>>> import numpy as np
>>> np.set_printoptions(precision=3, suppress=True, linewidth=100, sign=" ")
>>> def rd(a):
...     return np.round(a, 3) + 0
... 
>>> W0 = np.load("dump.npy")
>>> print(W0)
[[ 1.138  0.613  2.216  0.047  0.518  1.465]
 [ 0.376  0.095  2.774 -0.819  0.58  -0.384]
 [-1.989  0.706 -0.272 -1.314 -1.641 -0.235]
 [ 2.646 -0.058  0.383 -0.712 -1.146 -0.171]
 [ 0.184  1.622 -1.209 -2.062  0.742 -0.265]
 [-0.441  1.324 -1.954 -0.83   1.429 -0.709]
 [ 0.882  0.003  0.506  0.995 -1.124  2.39 ]
 [-0.201 -2.087  1.978  0.058 -0.823 -0.106]
 [-0.81  -1.709  1.259 -1.09   0.152 -1.621]
 [-0.716 -1.019 -2.293 -0.927  0.538 -1.022]
 [ 1.505 -1.562  1.443  0.846  1.219 -0.12 ]
 [ 2.321  0.188  1.307  1.363 -0.012 -0.09 ]
 [ 0.189 -0.111  1.229 -0.018 -2.655 -0.625]
 [ 0.767 -1.977  0.56  -0.65   1.69   0.954]]
>>> Y = W0 / np.sqrt((W0 ** 2).mean(axis=1, keepdims=True))
>>> print(rd(np.linalg.norm(Y, axis=1)))
[ 2.449  2.449  2.449  2.449  2.449  2.449  2.449  2.449  2.449  2.449  2.449  2.449  2.449  2.449]
>>> print(rd(Y[10]))
[ 1.229 -1.275  1.178  0.691  0.995 -0.098]
>>> print(np.linalg.matrix_rank(W0 - W0.mean(axis=1, keepdims=True)))
5
>>> cent = W0[[3, 0]].astype(float)
>>> for _ in range(7):
...     lab = np.linalg.norm(W0[:, None] - cent, axis=-1).argmin(axis=1)
...     cent = np.array([W0[lab == j].mean(axis=0) for j in range(2)])
... 
>>> print(lab)
[ 1  1  0  1  0  0  1  1  0  0  1  1  1  1]
>>> print(np.abs(cent[1] - cent[0]).argmax())
2
>>> print(np.bincount(lab))
[ 5  9]
>>> cen = (W0 - W0.mean(axis=0)) / W0.std(axis=0)
>>> print(rd(cen.std(axis=0)))
[ 1.  1.  1.  1.  1.  1.]
>>> print(np.argwhere(np.abs(cen) > 2))
[[  6   5]
 [ 12   4]]
>>> c = np.linalg.lstsq(np.delete(cen, 5, axis=1), cen[:, 5])[0]
>>> print(np.abs(c).argmax())
3
>>> mat = np.array([[0, 0, 0, 1], [0, 0, 0, 0], [0, 0, 0, 0], [1, 0, 0, 0]])
>>> print(mat @ mat)
[[ 1  0  0  0]
 [ 0  0  0  0]
 [ 0  0  0  0]
 [ 0  0  0  1]]
>>> print(np.argwhere(np.triu(mat)))
[[ 0  3]]
>>> print(mat.sum(axis=0))
[ 1  0  0  1]
>>> L = np.diag(mat.sum(axis=1)) - mat
>>> print(np.linalg.matrix_rank(L))
1
>>> print(round(np.linalg.det(L[1:, 1:])))
0
>>> print(L @ np.ones(4))
[ 0.  0.  0.  0.]
>>> Uu, sv, VT = np.linalg.svd(mat)
>>> print(np.argmax(sv[:-1] / (sv[1:] + 1e-6)) + 1)
2
>>> print(sv)
[ 1.  1.  0.  0.]
>>> Y = Uu[:, :2] @ np.diag(sv[:2]) @ VT[:2]
>>> print(np.linalg.matrix_rank(mat, rtol=0.05))
2
>>> print(np.linalg.matrix_rank(Y))
2
>>> print(np.abs(mat - Y).max())
0.0
>>> print(rd(np.linalg.norm(mat - Y, 2)), sv[2])
0.0 0.0
>>> print(rd(np.linalg.norm(mat - Y) / np.linalg.norm(mat)))
0.0
>>> print(rd(np.linalg.det(mat)))
0.0
>>> print(mat @ mat)
[[ 1  0  0  0]
 [ 0  0  0  0]
 [ 0  0  0  0]
 [ 0  0  0  1]]
>>> print(mat.reshape(2, -1))
[[ 0  0  0  1  0  0  0  0]
 [ 0  0  0  0  1  0  0  0]]
>>> print(mat.ravel(order="F"))
[ 0  0  0  1  0  0  0  0  0  0  0  0  1  0  0  0]
>>> t3 = mat.reshape(4, 2, -1)
>>> print(t3.sum(axis=1))
[[ 0  1]
 [ 0  0]
 [ 0  0]
 [ 1  0]]
>>> print(t3.transpose(1, 0, 2))
[[[ 0  0]
  [ 0  0]
  [ 0  0]
  [ 1  0]]

 [[ 0  1]
  [ 0  0]
  [ 0  0]
  [ 0  0]]]
>>> print(np.einsum("ihd,ihd->ih", t3, t3))
[[ 0  1]
 [ 0  0]
 [ 0  0]
 [ 1  0]]
>>> feats = np.load("out6.npy")
>>> print(feats)
[[ 3  1  0  0]
 [ 1 -2  0  0]
 [ 0  0  3  1]
 [ 0  0  1 -2]]
>>> # splits into 2 blocks
>>> w, evecs = np.linalg.eigh(feats)
>>> print((w > 1e-8).sum(), (w < -1e-8).sum())
2 2
>>> print(rd(np.linalg.eigvalsh(feats + 5 * np.eye(4))))
[ 2.807  2.807  8.193  8.193]
>>> print(rd(np.linalg.svd(feats, compute_uv=False)))
[ 3.193  3.193  2.193  2.193]
>>> print(rd(evecs @ np.diag(w) @ evecs.T))
[[ 3.  1.  0.  0.]
 [ 1. -2.  0.  0.]
 [ 0.  0.  3.  1.]
 [ 0.  0.  1. -2.]]
>>> print(rd(w.sum()), np.trace(feats))
2.0 2
